$ python -q
>>> import numpy as np
>>> import numpy.linalg as la
>>> np.set_printoptions(precision=3, suppress=True, linewidth=100)
>>> feats = np.load("out12.npy")
>>> feats
array([[4., 2., 0., 0., 0., 0., 0., 0., 0., 0.],
       [2., 4., 2., 0., 0., 0., 0., 0., 0., 0.],
       [0., 2., 4., 2., 0., 0., 0., 0., 0., 0.],
       [0., 0., 2., 6., 2., 0., 0., 0., 0., 0.],
       [0., 0., 0., 2., 6., 2., 0., 0., 0., 0.],
       [0., 0., 0., 0., 2., 6., 2., 0., 0., 0.],
       [0., 0., 0., 0., 0., 2., 2., 2., 0., 0.],
       [0., 0., 0., 0., 0., 0., 2., 3., 2., 0.],
       [0., 0., 0., 0., 0., 0., 0., 2., 8., 2.],
       [0., 0., 0., 0., 0., 0., 0., 0., 2., 1.]])
>>> # symmetric
>>> out = np.array([[2, 3],
...     [0, 2],
...     [2, 1],
...     [2, 0],
...     [0, 0],
...     [0, 0],
...     [3, 1],
...     [1, 1],
...     [1, 3],
...     [1, 3]])
>>> np.vstack([feats, out.T]).shape
(12, 10)
>>> np.einsum("ik,kj->ij", feats, out)
array([[ 8., 16.],
       [ 8., 16.],
       [12.,  8.],
       [16.,  2.],
       [ 4.,  0.],
       [ 6.,  2.],
       [ 8.,  4.],
       [11., 11.],
       [12., 32.],
       [ 3.,  9.]])
>>> np.einsum("ij->j", feats)
array([ 6.,  8.,  8., 10., 10., 10.,  6.,  7., 12.,  3.])
>>> la.matrix_rank(np.vstack([feats, out.T]))
np.int64(10)
>>> np.einsum("ij,ij->i", feats, feats)
array([20., 24., 24., 44., 44., 44., 12., 17., 72.,  5.])
>>> feats @ out
array([[ 8., 16.],
       [ 8., 16.],
       [12.,  8.],
       [16.,  2.],
       [ 4.,  0.],
       [ 6.,  2.],
       [ 8.,  4.],
       [11., 11.],
       [12., 32.],
       [ 3.,  9.]])
